% python3 -q
>>> import numpy as np
>>> from numpy import linalg as LA
>>> np.set_printoptions(precision=2, suppress=True, linewidth=140)
>>> tidy = lambda a: np.round(a, 2) + 0
>>> E = np.loadtxt("dump.csv", delimiter=",")
>>> print(E)
[[ 7. -2. -3.  2.]
 [-2.  7.  2.  2.]
 [-3.  2.  6.  1.]
 [ 2.  2.  1.  7.]]
>>> M2 = E[0, 0] * E[1:] - np.outer(E[1:, 0], E[0])
>>> print(M2)
[[ 0. 45.  8. 18.]
 [ 0.  8. 33. 13.]
 [ 0. 18. 13. 45.]]
>>> print(np.flatnonzero(~M2.round(6).any(axis=1)))
[]
>>> w, V = LA.eigh(E)
>>> x0 = np.array([2, 0, 1, 2])
>>> print(np.abs(E).sum(axis=1).max(), tidy(np.abs(w).max()))
14.0 11.41
>>> print(tidy(V * np.abs(w) @ V.T))
[[ 7. -2. -3.  2.]
 [-2.  7.  2.  2.]
 [-3.  2.  6.  1.]
 [ 2.  2.  1.  7.]]
>>> print((np.sign(V[:, -1].round(6)) == np.sign(V[0, -1].round(6))).astype(int))
[1 0 0 0]
>>> print(tidy(LA.eigvalsh(E[1:, 1:])))
[ 4.31  5.57 10.12]
>>> print(tidy(V * np.sqrt(w) @ V.T))
[[ 2.5  -0.39 -0.61  0.45]
 [-0.39  2.56  0.34  0.41]
 [-0.61  0.34  2.34  0.23]
 [ 0.45  0.41  0.23  2.56]]
>>> L = LA.cholesky(E)
>>> print(tidy(L @ L.T))
[[ 7. -2. -3.  2.]
 [-2.  7.  2.  2.]
 [-3.  2.  6.  1.]
 [ 2.  2.  1.  7.]]
>>> print(tidy(E / np.sqrt(np.outer(np.diag(E), np.diag(E)))))
[[ 1.   -0.29 -0.46  0.29]
 [-0.29  1.    0.31  0.29]
 [-0.46  0.31  1.    0.15]
 [ 0.29  0.29  0.15  1.  ]]
>>> rng = np.random.default_rng(85069)
>>> idx = rng.permutation(4)
>>> print(idx)
[0 1 2 3]
>>> M2 = E[idx][:, idx]
>>> print(np.trace(M2))
27.0
>>> print(tidy(np.sort(np.abs(LA.eigvals(M2)))))
[ 2.28  4.31  9.   11.41]
>>> print(np.diag(M2))
[7. 7. 6. 7.]
>>> print(np.allclose(M2, E))
True
>>> P = np.triu(np.array([[4, 4, 2, 4], [1, 7, 8, 7], [1, 2, 2, 3], [9, 2, 2, 3]]), 1) + np.eye(4)
>>> M2 = P @ E @ LA.inv(P)
>>> print(tidy(np.poly(M2)))
[   1.  -27.  247. -877. 1008.]
>>> print(LA.matrix_rank(M2))
4
>>> print(tidy(LA.det(M2)))
1008.0
>>> mat = np.array([[1, -1, 1, -1], [1, 0, 0, 0], [1, 1, 1, 1], [1, 2, 4, 8]])
>>> # row 3 is much longer than the rest
>>> LA.rank(mat)
Traceback (most recent call last):
  File "<python-input-34>", line 1, in <module>
    LA.rank(mat)
    ^^^^^^^
AttributeError: module 'numpy.linalg' has no attribute 'rank'
>>> print(np.count_nonzero(mat))
13
>>> print(mat.mean(axis=0))
[1.  0.5 1.5 2. ]
>>> print(LA.matrix_rank(mat))
4
>>> print(mat.sum(axis=1))
[ 0  1  4 15]
>>> print(tidy(LA.svd(mat, compute_uv=False)))
[9.38 2.11 1.12 0.54]
>>> np.zeros(4, 4)
Traceback (most recent call last):
  File "<python-input-40>", line 1, in <module>
    np.zeros(4, 4)
    ~~~~~~~~^^^^^^
TypeError: Cannot interpret '4' as a data type
>>> mat[:, 4]
Traceback (most recent call last):
  File "<python-input-41>", line 1, in <module>
    mat[:, 4]
    ~~~^^^^^^
IndexError: index 4 is out of bounds for axis 1 with size 4
>>> print(np.unravel_index(np.abs(mat).argmax(), mat.shape))
(np.int64(3), np.int64(3))
